% python3 -q
>>> import numpy as np
>>> np.set_printoptions(suppress=True, linewidth=120)
>>> m1 = np.loadtxt("w.csv", delimiter=",")
>>> print(m1)
[[1. 3. 9.]
 [5. 2. 4.]
 [1. 3. 9.]
 [8. 9. 3.]
 [0. 2. 4.]
 [9. 4. 1.]
 [2. 0. 9.]
 [8. 5. 9.]]
>>> vec = np.array([-1, -2, 3])
>>> rhs = m1 @ vec
>>> c, lr = np.zeros(3), 1 / np.linalg.norm(m1, 2) ** 2
>>> for i in range(20):
...     c -= lr * m1.T @ (m1 @ c - rhs)
...     if i % 5 == 0: print(i, round(np.linalg.norm(m1 @ c - rhs), 3))
... 
0 31.626
5 8.652
10 4.502
15 3.5
>>> print(np.round(np.linalg.cond(m1), 3))
5.154
>>> E = np.load("arr.npy")
>>> print(E)
[[-3.  1.  0.  0.  0.  0.  0.  0.]
 [ 0. -3.  1.  0.  0.  0.  0.  0.]
 [ 0.  0. -3.  1.  0.  0.  0.  0.]
 [ 0.  0.  0. -3.  1.  0.  0.  0.]
 [ 0.  0.  0.  0. -3.  1.  0.  0.]
 [ 0.  0.  0.  0.  0. -3.  1.  0.]
 [ 0.  0.  0.  0.  0.  0. -3.  1.]
 [ 0.  0.  0.  0.  0.  0.  0. -3.]]
>>> vec = np.array([-2, 8, 2, -1, -8, 3, 3, 0])
>>> rhs = E @ vec
>>> print(rhs)
[ 14. -22.  -7.  -5.  27.  -6.  -9.   0.]
>>> print(np.round(np.linalg.solve(E, rhs + E[:, 4]), 3))
[-2.  8.  2. -1. -7.  3.  3. -0.]
>>> print(np.round(np.linalg.solve(E, rhs), 3))
[-2.  8.  2. -1. -8.  3.  3. -0.]
>>> print(E @ E)
[[ 9. -6.  1.  0.  0.  0.  0.  0.]
 [ 0.  9. -6.  1.  0.  0.  0.  0.]
 [ 0.  0.  9. -6.  1.  0.  0.  0.]
 [ 0.  0.  0.  9. -6.  1.  0.  0.]
 [ 0.  0.  0.  0.  9. -6.  1.  0.]
 [ 0.  0.  0.  0.  0.  9. -6.  1.]
 [ 0.  0.  0.  0.  0.  0.  9. -6.]
 [ 0.  0.  0.  0.  0.  0.  0.  9.]]
>>> r0 = np.array([7, -1])
>>> print(np.polyval(r0, E[6]))
[ -1.  -1.  -1.  -1.  -1.  -1. -22.   6.]
>>> print(np.convolve(E[6], r0))
[  0.   0.   0.   0.   0.   0. -21.  10.  -1.]
>>> print(np.cross(E[6, :3], E[2, :3]))
[-0.  0.  0.]
>>> print(np.correlate(E[6], E[2], "full"))
[ 0.  0.  0.  0.  0.  0.  0.  0.  0.  0. -3. 10. -3.  0.  0.]
>>> A = np.loadtxt("m.csv", delimiter=",")
>>> print(A)
[[1.    0.9   0.81  0.729 0.656]
 [0.9   1.    0.9   0.81  0.729]
 [0.81  0.9   1.    0.9   0.81 ]
 [0.729 0.81  0.9   1.    0.9  ]
 [0.656 0.729 0.81  0.9   1.   ]]
>>> rng = np.random.default_rng(86)
>>> idx = rng.permutation(5)
>>> other = A[:, idx] * rng.choice([-1, 1], 5)
>>> print(other)
[[-0.81   0.9   -0.656 -1.    -0.729]
 [-0.9    1.    -0.729 -0.9   -0.81 ]
 [-1.     0.9   -0.81  -0.81  -0.9  ]
 [-0.9    0.81  -0.9   -0.729 -1.   ]
 [-0.81   0.729 -1.    -0.656 -0.9  ]]
>>> U, _, Vt = np.linalg.svd(A.T @ other)
>>> print(idx)
[2 1 4 0 3]
>>> proj = np.triu(np.array([[9, -8, 7, 2, 5],
...     [5, 1, 1, -2, -9],
...     [0, 5, -4, 1, 6],
...     [-6, -7, 6, 0, -7],
...     [5, -2, 6, 8, 4]]), 1) + np.eye(5)
>>> other = proj @ A @ np.linalg.inv(proj)
>>> print(np.round(np.linalg.det(other), 3))
0.001
>>> low = np.linalg.cholesky(A)
>>> print(A / np.sqrt(np.outer(np.diag(A), np.diag(A))))
[[1.    0.9   0.81  0.729 0.656]
 [0.9   1.    0.9   0.81  0.729]
 [0.81  0.9   1.    0.9   0.81 ]
 [0.729 0.81  0.9   1.    0.9  ]
 [0.656 0.729 0.81  0.9   1.   ]]
>>> print(np.linalg.eigvalsh(A).min() > 0)
True
>>> vals, V = np.linalg.eig(A)
>>> print(np.round(np.sort(np.linalg.eigvals(A.T)), 3))
[0.058 0.079 0.146 0.455 4.262]
>>> print(np.round(np.sort(np.linalg.eigvals(A @ A)), 3))
[ 0.003  0.006  0.021  0.207 18.165]
>>> M = np.array([[0.0, 0.0, 5.0, -3.0, 5.0, 0.0],
...     [-1.0, 0.0, -5.0, -3.0, 4.0, 3.0],
...     [0.0, 0.0, 5.0, 3.0, 4.0, 5.0],
...     [0.0, 0.0, 3.0, 4.0, 0.0, 0.0],
...     [0.0, 0.0, 2.0, 1.0, 4.0, 2.0],
...     [0.0, 0.0, 3.0, 3.0, 2.0, 4.0]])
>>> print(M)
[[ 0.  0.  5. -3.  5.  0.]
 [-1.  0. -5. -3.  4.  3.]
 [ 0.  0.  5.  3.  4.  5.]
 [ 0.  0.  3.  4.  0.  0.]
 [ 0.  0.  2.  1.  4.  2.]
 [ 0.  0.  3.  3.  2.  4.]]
>>> W = np.array([[2, 1, 2, 1, 2, 0],
...     [0, 2, 0, 2, 1, 0],
...     [2, 2, 1, 0, 0, 2],
...     [2, 0, 2, 0, 1, 2],
...     [2, 1, 2, 0, 1, 2],
...     [2, 0, 1, 1, 0, 0]])
>>> c = np.array([6, -6, 0, -2, -2, -1])
>>> hid = np.maximum(M @ W + c, 0)
>>> print(hid)
[[20.  9.  9.  0.  0. 13.]
 [ 2.  0.  0.  0.  0.  0.]
 [40.  8. 24.  3.  5. 23.]
 [20.  0. 11.  0.  2. 13.]
 [24.  2. 14.  0.  3. 13.]
 [30.  2. 17.  2.  3. 15.]]
>>> print((hid > 0).astype(int))
[[1 1 1 0 0 1]
 [1 0 0 0 0 0]
 [1 1 1 1 1 1]
 [1 0 1 0 1 1]
 [1 1 1 0 1 1]
 [1 1 1 1 1 1]]
>>> C = np.array([[3, 3], [4, 4], [1, 5], [2, 1], [4, 1], [3, 3]])
>>> print((hid @ C).round(6).argmax(axis=1))
[1 0 1 1 1 1]
>>> print(W @ C)
[[22 23]
 [16 11]
 [21 25]
 [18 23]
 [22 27]
 [ 9 12]]
>>> vec = np.array([-3, 1, -2, 2, 3, -1])
>>> rhs = hid @ vec
>>> print(rhs)
[ -82.   -6. -162.  -89. -102. -124.]
>>> print(np.round(np.linalg.solve(hid, hid[:, 0]), 3) + 0)
[1. 0. 0. 0. 0. 0.]
>>> print(np.round(np.linalg.solve(hid, rhs), 3))
[-3.  1. -2.  2.  3. -1.]
>>> print(np.round(np.linalg.solve(hid, rhs + hid[:, 3]), 3))
[-3.  1. -2.  3.  3. -1.]
